>>> import numpy as np
>>> np.set_printoptions(suppress=True, linewidth=160)
>>> basis = 20 * np.array([[1.7, 1.3, 0.1], [-0.2, -1.6, 0.8]])
>>> rng = np.random.default_rng(15)
>>> idx = rng.integers(0, 2, 10)
>>> data = basis[idx] + rng.normal(size=(10, 3))
>>> data.round(2)
array([[ -4.52, -31.47,  16.81],
       [ -5.44, -30.98,  15.4 ],
       [ -1.91, -31.27,  15.46],
       [ -3.8 , -31.79,  16.33],
       [ 35.39,  26.53,   3.66],
       [ 34.63,  25.82,   0.48],
       [ 32.44,  26.2 ,   2.69],
       [ 35.44,  25.39,   2.08],
       [ 33.19,  25.58,  -0.28],
       [ -3.26, -32.72,  15.93]])
>>> left, sig, VT = np.linalg.svd(data)
>>> sig.round(2)
array([112.35,  54.56,   3.28])
>>> np.argmax(sig[:-1] / (sig[1:] + 1e-6)) + 1
np.int64(2)
>>> Y = left[:, :2] @ np.diag(sig[:2]) @ VT[:2]
>>> np.linalg.matrix_rank(data, rtol=0.05)
np.int64(2)
>>> round(float(np.abs(data - Y).max()), 2)
1.29
>>> round(float(np.linalg.norm(data - Y, 2)), 2), round(sig[2], 2)
(3.28, np.float64(3.28))
>>> round(float(np.linalg.norm(data - Y) / np.linalg.norm(data)), 2)
0.03
>>> G = np.cov(data, rowvar=False)
>>> np.argwhere(np.triu(np.abs(np.corrcoef(data.T)) > 0.8, 1))
array([[0, 1],
       [0, 2],
       [1, 2]])
>>> G.shape
(3, 3)
>>> np.round(np.linalg.eigvalsh(G)[::-1], 2)
array([1378.29,    1.54,    1.17])
>>> X = np.load("test10.npy")
>>> X
array([[3., 1., 1.],
       [1., 3., 1.],
       [1., 1., 3.]])
>>> x0 = np.array([-9, 4, -8])
>>> y = X @ x0
>>> y
array([-31.,  -5., -29.])
>>> np.round(np.linalg.solve(X, y), 2)
array([-9.,  4., -8.])
>>> ev, V = np.linalg.eigh(X)
>>> round(ev.sum(), 2), np.trace(X)
(np.float64(9.0), np.float64(9.0))
>>> np.unique(ev.round(6) + 0, return_counts=True)[1]
array([2, 1])
>>> ev, V = np.linalg.eigh(X)
>>> x0 = np.array([3, 2, 7])
>>> np.round(V * np.abs(ev) @ V.T, 2)
array([[3., 1., 1.],
       [1., 3., 1.],
       [1., 1., 3.]])
>>> (np.sign(V[:, -1].round(6)) == np.sign(V[0, -1].round(6))).astype(int)
array([1, 1, 1])
>>> P = np.triu(np.array([[-2, -2, 2], [2, 1, 0], [-2, 1, -2]]), 1) + np.eye(3)
>>> Y = P @ X @ np.linalg.inv(P)
>>> P @ X - X @ P
array([[ 0.,  2., -2.],
       [ 0.,  2., -2.],
       [ 0.,  2., -2.]])
>>> ev, V = np.linalg.eig(X)
>>> np.round(np.sort(np.linalg.eigvals(np.linalg.inv(X))), 2)
array([0.2, 0.5, 0.5])
>>> np.round(np.sort(np.linalg.eigvals(X.T)), 2)
array([2., 2., 5.])
>>> arr = np.loadtxt("w.csv", delimiter=",")
>>> arr
array([[ 1.03,  3.06, -0.17,  0.94],
       [ 0.9 ,  3.11,  0.12,  1.  ],
       [ 1.07,  3.1 , -0.1 ,  1.04],
       [ 1.08,  2.98, -0.02,  1.07],
       [ 0.99,  3.1 ,  0.15,  1.03],
       [ 0.97,  2.92, -0.06,  1.09],
       [ 0.94,  3.04,  0.05,  1.15],
       [ 0.9 ,  2.97,  0.02,  0.99],
       [ 1.07,  2.98, -0.01,  1.03],
       [ 1.01,  3.02, -0.17,  1.01],
       [ 1.17,  3.01,  0.26,  1.01],
       [ 0.85,  3.02, -0.02,  1.13],
       [ 1.99,  0.09,  1.98,  2.84],
       [ 1.77,  0.2 ,  1.79,  2.92],
       [ 1.9 ,  0.03,  1.88,  2.97],
       [ 2.  , -0.11,  1.97,  3.12],
       [ 1.81,  0.04,  1.78,  2.81],
       [ 2.  , -0.02,  1.84,  3.04],
       [ 2.01,  0.03,  2.06,  3.14],
       [ 1.92, -0.17,  2.01,  3.13],
       [ 1.97, -0.12,  2.06,  3.06],
       [ 1.9 , -0.05,  1.85,  3.05],
       [ 2.01,  0.  ,  2.06,  2.87],
       [ 2.1 ,  0.13,  1.97,  3.08]])
>>> x0 = np.array([1, -5, 4, -2])
>>> x0 @ arr
Traceback (most recent call last):
  File "<python-input-41>", line 1, in <module>
    x0 @ arr
    ~~~^~~~~
ValueError: matmul: Input operand 1 has a mismatch in its core dimension 0, with gufunc signature (n?,k),(k,m?)->(n?,m?) (size 24 is different from 4)
>>> np.linalg.norm(arr @ x0) <= np.linalg.norm(arr, 2) * np.linalg.norm(x0) + 1e-9
np.True_
>>> (arr @ x0).argmax()
np.int64(20)
>>> P = arr @ np.linalg.solve(arr.T @ arr, arr.T)
>>> np.round(np.diag(P), 2)
array([0.21, 0.27, 0.16, 0.13, 0.2 , 0.12, 0.17, 0.11, 0.13, 0.2 , 0.37, 0.28, 0.2 , 0.17, 0.09, 0.11, 0.07, 0.17, 0.11, 0.13, 0.1 , 0.14, 0.25, 0.13])
>>> np.round(np.linalg.eigvalsh(P), 2) + 0
array([0., 0., 0., 0., 0., 0., 0., 0., 0., 0., 0., 0., 0., 0., 0., 0., 0., 0., 0., 0., 1., 1., 1., 1.])
>>> np.allclose(P @ P, P)
True
